In [1]: import numpy as np

In [2]: import numpy.linalg as la

In [3]: np.set_printoptions(suppress=True, linewidth=140)

In [4]: A = np.array([[1, 2, 1, 0], [2, 2, 2, 2], [1, 0, 2, 1], [2, 1, 0, 2]])

In [5]: gram = A.T @ A

In [6]: np.diag(gram)
Out[6]: array([10,  9,  9,  9])

In [7]: np.round(la.svd(A, compute_uv=False) ** 2, 2)
Out[7]: array([30.43,  3.45,  3.  ,  0.11])

In [8]: np.allclose(gram, gram.T)
Out[8]: True

In [9]: (A @ A.T).shape
Out[9]: (4, 4)

In [10]: vec = np.array([0, -4, 1, -4])

In [11]: y = A @ vec

In [12]: coef, lr = np.zeros(4), 1 / la.norm(A, 2) ** 2

In [13]: for i in range(20):
    ...:     coef -= lr * A.T @ (A @ coef - y)
    ...:     if i % 5 == 0: print(i, round(la.norm(A @ coef - y), 2))
    ...: 
0 5.11
5 3.04
10 1.95
15 1.42

In [14]: np.round(la.cond(A), 2)
Out[14]: np.float64(16.33)

In [15]: coef.round(2)
Out[15]: array([-2.37, -2.89,  0.82, -2.22])

In [16]: data = np.loadtxt("block11.csv", delimiter=",")

In [17]: data
Out[17]: 
array([[-0.7,  0.5,  0.4, -0.4],
       [-1.4,  0.4, -0.2, -1.2],
       [ 1.1, -1. , -0.5,  1.1],
       [ 0.9, -0.2,  1.1,  0.3]])

In [18]: B = np.array([[3, 0, 2], [0, 2, 3], [2, 3, 3], [3, 3, 3]])

In [19]: la.matrix_rank(np.vstack([data, B.T]))
Out[19]: np.int64(4)

In [20]: np.round(np.einsum("ik,kj->ij", data, B), 2)
Out[20]: 
array([[-2.5,  1. ,  0.1],
       [-8.2, -3.4, -5.8],
       [ 5.6, -0.2,  1. ],
       [ 5.8,  3.8,  5.4]])

In [21]: la.matrix_rank(data @ B)
Out[21]: np.int64(3)

In [22]: np.round(np.einsum("ij,ij->i", data, data), 2)
Out[22]: array([1.06, 3.6 , 3.67, 2.15])

In [23]: W1 = np.array([[4, 3, 2, 0, 4, 0],
    ...:     [1, 4, 4, 4, 5, 5],
    ...:     [1, 1, 3, 0, 5, 0],
    ...:     [3, 4, 5, 3, 4, 1]])

In [24]: coef = np.array([2, 1, 2, 1, 0, 0])

In [25]: act = np.maximum(data @ W1 + coef, 0)

In [26]: (act > 0).astype(int)
Out[26]: 
array([[0, 0, 1, 1, 1, 1],
       [0, 0, 0, 0, 0, 1],
       [1, 1, 1, 1, 1, 0],
       [1, 1, 1, 1, 1, 0]])

In [27]: Z = np.array([[0, 2], [-1, 2], [0, 0], [-2, -3], [3, 3], [3, 2]])

In [28]: W1 @ Z
Out[28]: 
array([[ 9, 26],
       [18, 23],
       [14, 19],
       [ 5, 19]])

In [29]: B = la.inv(data)

In [30]: np.round(data @ B, 2) + 0
Out[30]: 
array([[1., 0., 0., 0.],
       [0., 1., 0., 0.],
       [0., 0., 1., 0.],
       [0., 0., 0., 1.]])

In [31]: round(la.cond(data), 2)
Out[31]: np.float64(13.74)

In [32]: np.round((data + data.T) / 2, 2)
Out[32]: 
array([[-0.7 , -0.45,  0.75,  0.25],
       [-0.45,  0.4 , -0.6 , -0.7 ],
       [ 0.75, -0.6 , -0.5 ,  1.1 ],
       [ 0.25, -0.7 ,  1.1 ,  0.3 ]])

In [33]: round(np.abs(la.eigvals(data)).max(), 2)
Out[33]: np.float64(1.38)

In [34]: data.inv()
Traceback (most recent call last):
  Cell In[34], line 1
    data.inv()
AttributeError: 'numpy.ndarray' object has no attribute 'inv'


In [35]: assert data == data.T
Traceback (most recent call last):
  Cell In[35], line 1
    assert data == data.T
ValueError: The truth value of an array with more than one element is ambiguous. Use a.any() or a.all()


In [36]: np.allclose(data, data.T)
Out[36]: False

In [37]: np.round((data - data.T) / 2, 2)
Out[37]: 
array([[ 0.  ,  0.95, -0.35, -0.65],
       [-0.95,  0.  ,  0.4 , -0.5 ],
       [ 0.35, -0.4 ,  0.  ,  0.  ],
       [ 0.65,  0.5 ,  0.  ,  0.  ]])

In [38]: np.round(np.trace(data), 2)
Out[38]: np.float64(-0.5)
